$ ipython --no-banner

In [1]: import numpy as np

In [2]: np.set_printoptions(precision=2, suppress=True, linewidth=120)

In [3]: rd = lambda a: np.round(a, 2) + 0

In [4]: A = np.array([[0, 0, 0], [-3, 3, 0], [3, 0, 0], [2, 0, -2]])

In [5]: proj = A @ np.linalg.solve(A.T @ A, A.T)

In [6]: rd(proj)
Out[6]: 
array([[0., 0., 0., 0.],
       [0., 1., 0., 0.],
       [0., 0., 1., 0.],
       [0., 0., 0., 1.]])

In [7]: rd(np.linalg.eigvalsh(proj))
Out[7]: array([0., 1., 1., 1.])

In [8]: rd((np.eye(4) - proj) @ A)
Out[8]: 
array([[0., 0., 0.],
       [0., 0., 0.],
       [0., 0., 0.],
       [0., 0., 0.]])

In [9]: theta = np.radians(120)

In [10]: r_ = np.eye(3)

In [11]: r_[1, 1] = r_[2, 2] = np.cos(theta)

In [12]: r_[1, 2], r_[2, 1] = -np.sin(theta), np.sin(theta)

In [13]: rd(r_)
Out[13]: 
array([[ 1.  ,  0.  ,  0.  ],
       [ 0.  , -0.5 , -0.87],
       [ 0.  ,  0.87, -0.5 ]])

In [14]: M2 = A @ r_.T

In [15]: rd(np.abs(M2 - A).max(axis=0))
Out[15]: array([0. , 4.5, 3. ])

In [16]: rd(M2)
Out[16]: 
array([[ 0.  ,  0.  ,  0.  ],
       [-3.  , -1.5 ,  2.6 ],
       [ 3.  ,  0.  ,  0.  ],
       [ 2.  ,  1.73,  1.  ]])

In [17]: q = M2.astype(float).copy()

In [18]: for j in range(3):
    ...:     q[:, j] -= q[:, :j] @ (q[:, :j].T @ q[:, j])
    ...:     q[:, j] /= np.linalg.norm(q[:, j])
    ...: 

In [19]: rd(q.T @ q)
Out[19]: 
array([[1., 0., 0.],
       [0., 1., 0.],
       [0., 0., 1.]])

In [20]: rd(q.T @ M2)
Out[20]: 
array([[ 4.69,  1.7 , -1.24],
       [ 0.  ,  1.54, -0.04],
       [ 0.  ,  0.  ,  2.49]])

In [21]: M2 = np.array([[1, 1], [1, -1]])

In [22]: rng = np.random.default_rng(54096)

In [23]: m1 = np.kron(M2, np.kron(M2, M2))[rng.permutation(8)][:2]

In [24]: m1
Out[24]: 
array([[ 1,  1,  1,  1, -1, -1, -1, -1],
       [ 1, -1,  1, -1, -1,  1, -1,  1]])

In [25]: # columns 0 and 2 are equal

In [26]: M2 = np.array([[3, 1], [2, 0], [2, -2], [1, 1], [0, 2], [3, 2], [1, 0], [1, -2]])

In [27]: np.einsum("ij->j", m1)
Out[27]: array([ 2,  0,  2,  0, -2,  0, -2,  0])

In [28]: np.einsum("ik,kj->ji", m1, M2)
Out[28]: 
array([[ 3,  5],
       [-2, -4]])

In [29]: np.linalg.matrix_rank(np.vstack([m1, M2.T]))
Out[29]: np.int64(4)

In [30]: M2.T @ m1.T
Out[30]: 
array([[ 3,  5],
       [-2, -4]])

In [31]: x = np.array([-9, 7, 3, -9, 3, 9, 0, -9])

In [32]: h = np.maximum(m1 @ x, 0)

In [33]: m1.T @ h
Out[33]: array([0, 0, 0, 0, 0, 0, 0, 0])

In [34]: np.maximum(m1 @ (3 * x), 0)
Out[34]: array([0, 0])

In [35]: np.maximum(m1 @ x, 0) - np.maximum(-m1 @ x, 0)
Out[35]: array([-11,  -7])

In [36]: h
Out[36]: array([0, 0])

In [37]: m1 * (h > 1e-9)[:, None]
Out[37]: 
array([[0, 0, 0, 0, 0, 0, 0, 0],
       [0, 0, 0, 0, 0, 0, 0, 0]])

In [38]: np.abs(m1).max()
Out[38]: np.int64(1)

In [39]: m1.sum(axis=0)
Out[39]: array([ 2,  0,  2,  0, -2,  0, -2,  0])

In [40]: np.zeros(2, 8)
Traceback (most recent call last):
  Cell In[40], line 1
    np.zeros(2, 8)
TypeError: Cannot interpret '8' as a data type


In [41]: np.count_nonzero(m1)
Out[41]: np.int64(16)

In [42]: np.unravel_index(np.abs(m1).argmax(), m1.shape)
Out[42]: (np.int64(0), np.int64(0))
